$ ipython --no-banner

In [1]: import numpy as np

In [2]: np.set_printoptions(precision=2, suppress=True, linewidth=140, floatmode="fixed")

In [3]: def rnd(a):
   ...:     return np.round(a, 2) + 0
   ...: 

In [4]: F = np.load("x.npy")

In [5]: F
Out[5]: 
array([[3.00, 1.00, 0.00],
       [0.00, 3.00, 1.00],
       [0.00, 0.00, 3.00]])

In [6]: # triangular, det is the product of the diagonal

In [7]: rng = np.random.default_rng(59368)

In [8]: idx = rng.permutation(3)

In [9]: idx
Out[9]: array([2, 1, 0])

In [10]: A2 = F[idx][:, idx]

In [11]: np.diag(A2)
Out[11]: array([3.00, 3.00, 3.00])

In [12]: np.allclose(A2, F)
Out[12]: False

In [13]: rnd(np.sort(np.abs(np.linalg.eigvals(A2))))
Out[13]: array([3.00, 3.00, 3.00])

In [14]: A2 = F / np.linalg.norm(F, axis=1, keepdims=True)

In [15]: G = A2 @ A2.T

In [16]: rnd(G[1])
Out[16]: array([0.30, 1.00, 0.32])

In [17]: rnd(np.degrees(np.arccos(np.clip(G[1, 2], -1, 1))))
Out[17]: np.float64(71.57)

In [18]: print(rnd(G))
[[1.00 0.30 0.00]
 [0.30 1.00 0.32]
 [0.00 0.32 1.00]]

In [19]: print(rnd(np.linalg.norm(A2, axis=1)))
[1.00 1.00 1.00]

In [20]: vals, evecs = np.linalg.eig(F)

In [21]: print(vals)
[3.00 3.00 3.00]

In [22]: print(F @ evecs[:, 0] - vals[0] * evecs[:, 0])
[0.00 0.00 0.00]

In [23]: rnd(np.sort(np.linalg.eigvals(np.linalg.inv(F))))
Out[23]: array([0.33, 0.33, 0.33])

In [24]: print(rnd(np.linalg.norm(F, 1)), rnd(np.linalg.norm(F, np.inf)))
4.0 4.0

In [25]: F[0] @ F[1]
Out[25]: np.float64(3.0)

In [26]: rnd(np.linalg.norm(F[0], 1)), rnd(np.linalg.norm(F[0], np.inf))
Out[26]: (np.float64(4.0), np.float64(3.0))

In [27]: np.linalg.norm(F, axis=1).argmax()
Out[27]: np.int64(0)

In [28]: rnd(np.linalg.norm(F, axis=1))
Out[28]: array([3.16, 3.16, 3.00])

In [29]: rnd(np.linalg.norm(F, axis=0))
Out[29]: array([3.00, 3.16, 3.16])

In [30]: X = np.load("case2.npy")

In [31]: X
Out[31]: 
array([[ 2,  1,  0,  3, -2],
       [ 3,  2, -1, -3,  2],
       [ 3,  2, -1,  3,  3],
       [-2,  3, -3,  3,  3],
       [-3, -3, -3,  1,  2],
       [-1, -1,  1,  6, -4]])

In [32]: A2 = np.c_[X[:, :2] @ np.array([[0, -1], [3, 2]]), np.array([-3, 2, -2, -1, 2, 5])]

In [33]: print(A2)
[[ 3  0 -3]
 [ 6  1  2]
 [ 6  1 -2]
 [ 9  8 -1]
 [-9 -3  2]
 [-3 -1  5]]

In [34]: rnd(np.linalg.norm(A2 - X @ np.linalg.lstsq(X, A2)[0], axis=0))
Out[34]: array([0.00, 0.00, 5.77])

In [35]: proj = X @ np.linalg.solve(X.T @ X, X.T)

In [36]: np.allclose(proj @ proj, proj)
Out[36]: True

In [37]: np.linalg.matrix_rank(np.eye(6) - proj)
Out[37]: np.int64(1)

In [38]: O = F.astype(float).copy()

In [39]: for j in range(3):
    ...:     O[:, j] -= O[:, :j] @ (O[:, :j].T @ O[:, j])
    ...:     O[:, j] /= np.linalg.norm(O[:, j])
    ...: 

In [40]: O.T @ F
Out[40]: 
array([[3.00, 1.00, 0.00],
       [0.00, 3.00, 1.00],
       [0.00, 0.00, 3.00]])

In [41]: x = np.array([-1, -2, -1, 0, -3])

In [42]: print(X @ np.eye(5)[1])
[ 1.00  2.00  2.00  3.00 -3.00 -1.00]

In [43]: np.sign((X @ x).round(6))
Out[43]: array([ 1, -1, -1, -1,  1,  1])

In [44]: x @ X
ValueError: matmul: Input operand 1 has a mismatch in its core dimension 0, with gufunc signature (n?,k),(k,m?)->(n?,m?) (size 6 is different from 5)


In [45]: (X * x).sum(axis=1)
Out[45]: array([  2, -12, -15, -10,   6,  14])

In [46]: print(np.einsum("ij,j->i", X, x))
[  2 -12 -15 -10   6  14]

In [47]: np.linalg.norm(X @ x) <= np.linalg.norm(X, 2) * np.linalg.norm(x) + 1e-9
Out[47]: np.True_

In [48]: M = np.array([[2, 3, 5, 3, -1],
    ...:     [3, 4, 1, -1, -4],
    ...:     [3, -5, 2, -3, -2],
    ...:     [4, -3, 1, -4, -4],
    ...:     [4, 0, 4, -2, 1],
    ...:     [-2, 5, 0, -5, -2]])

In [49]: M[0] = M[4]

In [50]: M
Out[50]: 
array([[ 4,  0,  4, -2,  1],
       [ 3,  4,  1, -1, -4],
       [ 3, -5,  2, -3, -2],
       [ 4, -3,  1, -4, -4],
       [ 4,  0,  4, -2,  1],
       [-2,  5,  0, -5, -2]])

In [51]: # row 4 repeats row 0

In [52]: O, evecs = np.linalg.qr(M[:, :1])[0], np.linalg.qr(M[:, 1:])[0]

In [53]: sig = np.linalg.svd(O.T @ evecs, compute_uv=False)

In [54]: rnd(np.degrees(np.arccos(sig.clip(0, 1))))
Out[54]: array([8.70])

In [55]: print(rnd(sig))
[0.99]

In [56]: print(rnd(np.linalg.norm(O @ O.T - evecs @ evecs.T, 2)))
1.0

In [57]: x = np.array([0, 1, -2, 1, 2])

In [58]: y = M @ x

In [59]: y
Out[59]: array([ -8,  -7, -16, -17,  -8,  -4])

In [60]: rnd(np.linalg.pinv(M) @ M)
Out[60]: 
array([[1.00, 0.00, 0.00, 0.00, 0.00],
       [0.00, 1.00, 0.00, 0.00, 0.00],
       [0.00, 0.00, 1.00, 0.00, 0.00],
       [0.00, 0.00, 0.00, 1.00, 0.00],
       [0.00, 0.00, 0.00, 0.00, 1.00]])

In [61]: rnd(np.linalg.lstsq(M, y)[0])
Out[61]: array([ 0.00,  1.00, -2.00,  1.00,  2.00])

In [62]: rnd(np.linalg.solve(M.T @ M, M.T @ y))
Out[62]: array([ 0.00,  1.00, -2.00,  1.00,  2.00])

In [63]: y = y + 0.3 * rng.normal(size=6)

In [64]: rnd(y)
Out[64]: array([ -8.32,  -6.12, -16.00, -17.54,  -8.19,  -4.11])

In [65]: c, *_ = np.linalg.lstsq(M, y)

In [66]: c.round()
Out[66]: array([-0.00,  1.00, -1.00,  1.00,  2.00])

In [67]: print([round(float(np.linalg.norm(np.linalg.solve(M.T @ M + lam * np.eye(5), M.T @ y))), 2) for lam in (0, 1, 10, 100)])
[2.66, 2.43, 2.22, 1.34]

In [68]: rnd(c)
Out[68]: array([-0.43,  0.98, -1.33,  1.37,  1.51])

In [69]: f, v = M[3], M[5]

In [70]: f @ f
Out[70]: np.int64(58)

In [71]: pr = (f @ v) / (f @ f) * f

In [72]: rnd(np.linalg.norm(f + v) ** 2 + np.linalg.norm(f - v) ** 2)
Out[72]: np.float64(232.0)

In [73]: print(rnd(v - pr))
[-2.34  5.26 -0.09 -4.66 -1.66]

In [74]: print(np.linalg.matrix_rank(np.outer(f, v)))
1

In [75]: (v - pr) @ f
Out[75]: np.float64(0.0)
